In [1]: import numpy as np

In [2]: np.set_printoptions(precision=3, suppress=True, linewidth=140)

In [3]: m1 = np.load("sample15.npy")

In [4]: m1
Out[4]: 
array([[ 0,  0,  0,  0],
       [ 0,  1,  1, -1],
       [ 0,  1,  1, -1],
       [ 0, -1, -1,  1]])

In [5]: # row 2 repeats row 1

In [6]: x0 = np.array([1, 5, 3, 5])

In [7]: a = np.maximum(m1 @ x0, 0)

In [8]: a
Out[8]: array([0, 3, 3, 0])

In [9]: print(np.maximum(m1 @ (3 * x0), 0))
[0 9 9 0]

In [10]: m1.T @ a
Out[10]: array([ 0,  6,  6, -6])

In [11]: B = np.array([[2, -1, -2], [0, 3, -2], [0, -2, 3], [-2, 2, 0]])

In [12]: np.linalg.matrix_rank(m1 @ B)
Out[12]: np.int64(1)

In [13]: np.trace(m1)
Out[13]: np.int64(3)

In [14]: np.round(np.sort(np.abs(np.linalg.eigvals(m1))), 3) + 0
Out[14]: array([0., 0., 0., 3.])

In [15]: np.linalg.matrix_power(m1, 3)
Out[15]: 
array([[ 0,  0,  0,  0],
       [ 0,  9,  9, -9],
       [ 0,  9,  9, -9],
       [ 0, -9, -9,  9]])

In [16]: m1 @ m1
Out[16]: 
array([[ 0,  0,  0,  0],
       [ 0,  3,  3, -3],
       [ 0,  3,  3, -3],
       [ 0, -3, -3,  3]])

In [17]: m1.inv()
Traceback (most recent call last):
  Cell In[17], line 1
    m1.inv()
AttributeError: 'numpy.ndarray' object has no attribute 'inv'


In [18]: print(np.allclose(m1 @ m1.T, m1.T @ m1))
True

In [19]: round(np.abs(np.linalg.eigvals(m1)).max(), 3)
Out[19]: np.float64(3.0)

In [20]: vals, evecs = np.linalg.eigh(m1)

In [21]: x0 = np.array([-4, 6, 5, 2])

In [22]: print(np.abs(m1).sum(axis=1).max(), round(np.abs(vals).max(), 3))
3 3.0

In [23]: np.round(np.linalg.eigvalsh(m1[1:, 1:]), 3) + 0
Out[23]: array([0., 0., 3.])

In [24]: x0 @ m1 @ x0
Out[24]: np.int64(81)

In [25]: J = np.load("mat.npy")

In [26]: J
Out[26]: 
array([[-5.,  3.,  0.,  0.],
       [ 3.,  3.,  3.,  0.],
       [ 0.,  3., -6.,  3.],
       [ 0.,  0.,  3., -8.]])

In [27]: vals, evecs = np.linalg.eigvalsh(J)
Traceback (most recent call last):
  Cell In[27], line 1
    vals, evecs = np.linalg.eigvalsh(J)
ValueError: too many values to unpack (expected 2)


In [28]: vals, evecs = np.linalg.eigh(J)

In [29]: np.abs(evecs[:, -1])
Out[29]: array([0.281, 0.918, 0.273, 0.064])

In [30]: np.linalg.eigvalsh(J @ J)
Out[30]: array([ 17.305,  23.119,  38.485, 109.092])

In [31]: print(vals.sum(), np.trace(J))
-16.0 -16.0

In [32]: np.linalg.eigvalsh(J + -2 * np.eye(4))
Out[32]: array([-12.445,  -8.204,  -6.16 ,   2.808])

In [33]: r0 = np.array([4, 2, 5, 4, 4])

In [34]: arr = np.array([np.roll(r0, i) for i in range(5)])

In [35]: arr
Out[35]: 
array([[4, 2, 5, 4, 4],
       [4, 4, 2, 5, 4],
       [4, 4, 4, 2, 5],
       [5, 4, 4, 4, 2],
       [2, 5, 4, 4, 4]])

In [36]: arr @ (-1.0) ** np.arange(5)
Out[36]: array([7., 1., 7., 3., 1.])

In [37]: np.fft.fft(arr[0])
Out[37]: array([19.   +0.j   , -1.427+1.314j,  1.927+2.127j,  1.927-2.127j, -1.427-1.314j])

In [38]: (arr @ arr)[0]
Out[38]: array([72, 72, 76, 68, 73])

In [39]: r0 = np.array([2, 3])

In [40]: np.cross(arr[2, :3], arr[3, :3])
Out[40]: array([ 0,  4, -4])

In [41]: np.convolve(arr[2], r0)
Out[41]: array([ 8, 20, 20, 16, 16, 15])

In [42]: np.polyval(r0, arr[2])
Out[42]: array([11, 11, 11,  7, 13])

In [43]: np.correlate(arr[2], arr[3], "full")
Out[43]: array([ 8, 24, 40, 52, 70, 64, 48, 30, 25])

In [44]: np.array([np.convolve(row, r0, "same") for row in arr])
Out[44]: 
array([[ 8, 16, 16, 23, 20],
       [ 8, 20, 16, 16, 23],
       [ 8, 20, 20, 16, 16],
       [10, 23, 20, 20, 16],
       [ 4, 16, 23, 20, 20]])

In [45]: r0 = np.array([-3, 2, 3, 0, 0])

In [46]: B = arr + np.outer(r0, np.eye(5)[1])

In [47]: round(np.linalg.det(B) / np.linalg.det(arr), 3), np.round(1 + np.linalg.solve(arr, r0)[1], 3)
Out[47]: (np.float64(2.066), np.float64(2.066))

In [48]: np.linalg.matrix_rank(B - arr)
Out[48]: np.int64(1)

In [49]: M = np.load("test2.npy")

In [50]: M
Out[50]: 
array([[ 1. ,  0.1,  0.1, -1.3,  2.2],
       [-0.9, -1.5, -1.7, -0.2, -0.6],
       [-0.2, -0.3, -1.4,  0.1,  1. ],
       [ 0. , -0.3,  0.7, -1.1,  0.8]])

In [51]: t = np.radians(180)

In [52]: Rm = np.eye(5)

In [53]: Rm[4, 4] = Rm[1, 1] = np.cos(t)

In [54]: Rm[4, 1], Rm[1, 4] = -np.sin(t), np.sin(t)

In [55]: Rm.round(3) + 0
Out[55]: 
array([[ 1.,  0.,  0.,  0.,  0.],
       [ 0., -1.,  0.,  0.,  0.],
       [ 0.,  0.,  1.,  0.,  0.],
       [ 0.,  0.,  0.,  1.,  0.],
       [ 0.,  0.,  0.,  0., -1.]])

In [56]: B = M @ Rm.T

In [57]: B
Out[57]: 
array([[ 1. , -0.1,  0.1, -1.3, -2.2],
       [-0.9,  1.5, -1.7, -0.2,  0.6],
       [-0.2,  0.3, -1.4,  0.1, -1. ],
       [ 0. ,  0.3,  0.7, -1.1, -0.8]])

In [58]: print(np.linalg.svd(M, compute_uv=False), np.linalg.svd(B, compute_uv=False))
[3.252 2.639 1.32  0.388] [3.252 2.639 1.32  0.388]

In [59]: np.allclose(np.linalg.norm(M, axis=1), np.linalg.norm(B, axis=1))
Out[59]: True

In [60]: np.allclose(M @ M.T, B @ B.T)
Out[60]: True

In [61]: np.abs(B - M).max(axis=0)
Out[61]: array([0. , 3. , 0. , 0. , 4.4])

In [62]: T = np.stack([M, 3 * M, M[::-1]])

In [63]: T.sum(axis=0)
Out[63]: 
array([[ 4. ,  0.1,  1.1, -6.3,  9.6],
       [-3.8, -6.3, -8.2, -0.7, -1.4],
       [-1.7, -2.7, -7.3,  0.2,  3.4],
       [ 1. , -1.1,  2.9, -5.7,  5.4]])

In [64]: r0 = np.array([-3, -2])

In [65]: np.polyval(r0, M[1])
Out[65]: array([ 0.7,  2.5,  3.1, -1.4, -0.2])

In [66]: B = M / np.sqrt((M ** 2).mean(axis=1, keepdims=True))

In [67]: B[1]
Out[67]: array([-0.799, -1.331, -1.509, -0.177, -0.532])

In [68]: np.linalg.norm(B, axis=1)
Out[68]: array([2.236, 2.236, 2.236, 2.236])

In [69]: W0 = np.loadtxt("data.csv", delimiter=",")

In [70]: print(W0)
[[ 4.  0.  0.]
 [ 0. 13.  0.]
 [ 0.  0.  4.]]

In [71]: # 3 blocks once reordered

In [72]: print(np.linalg.matrix_power(W0 - np.diag(np.diag(W0)), 3))
[[0. 0. 0.]
 [0. 0. 0.]
 [0. 0. 0.]]

In [73]: print(np.prod(np.diag(W0)), round(float(np.linalg.det(W0)), 3))
208.0 208.0

In [74]: print(W0[:, 1] @ W0[:, 2])
0.0

In [75]: vals, evecs = np.linalg.eigh(W0)

In [76]: evecs.T @ W0 @ evecs
Out[76]: 
array([[ 4.,  0.,  0.],
       [ 0.,  4.,  0.],
       [ 0.,  0., 13.]])

In [77]: print(evecs.T @ evecs)
[[1. 0. 0.]
 [0. 1. 0.]
 [0. 0. 1.]]

In [78]: print(vals.sum(), np.trace(W0))
21.0 21.0

In [79]: (vals > 1e-8).sum(), (vals < -1e-8).sum()
Out[79]: (np.int64(3), np.int64(0))

In [80]: np.abs(evecs[:, -1])
Out[80]: array([0., 1., 0.])

In [81]: np.linalg.eigvalsh(W0 + 2 * np.eye(3))
Out[81]: array([ 6.,  6., 15.])

In [82]: vals
Out[82]: array([ 4.,  4., 13.])

In [83]: print(np.unique(vals.round(6) + 0, return_counts=True)[1])
[2 1]

In [84]: F = np.load("m.npy")

In [85]: F
Out[85]: 
array([[ 0.996,  0.97 , -0.558],
       [ 0.998,  0.98 , -0.598],
       [-0.291, -0.197,  0.06 ],
       [-0.422, -0.291,  0.09 ],
       [-0.905, -0.762,  0.291],
       [ 0.716,  0.537, -0.178],
       [-0.782, -0.604,  0.207],
       [ 0.716,  0.537, -0.178],
       [-0.874, -0.716,  0.264],
       [ 0.984,  0.922, -0.446],
       [ 0.291,  0.197, -0.06 ],
       [-0.782, -0.604,  0.207],
       [-0.993, -0.956,  0.515],
       [-0.716, -0.537,  0.178],
       [-0.782, -0.604,  0.207],
       [-0.537, -0.38 ,  0.119],
       [-0.997, -0.976,  0.578],
       [ 0.   ,  0.   ,  0.   ],
       [-0.291, -0.197,  0.06 ]])

In [86]: Xc = (F - F.mean(axis=0)) / F.std(axis=0)

In [87]: np.argwhere(np.abs(Xc) > 2)
Out[87]: array([[1, 2]])

In [88]: Xc.std(axis=0)
Out[88]: array([1., 1., 1.])

In [89]: c = np.linalg.lstsq(np.delete(Xc, 1, axis=1), Xc[:, 1])[0]

In [90]: print(np.round(1 - np.var(Xc[:, 1] - np.delete(Xc, 1, axis=1) @ c), 3))
0.999
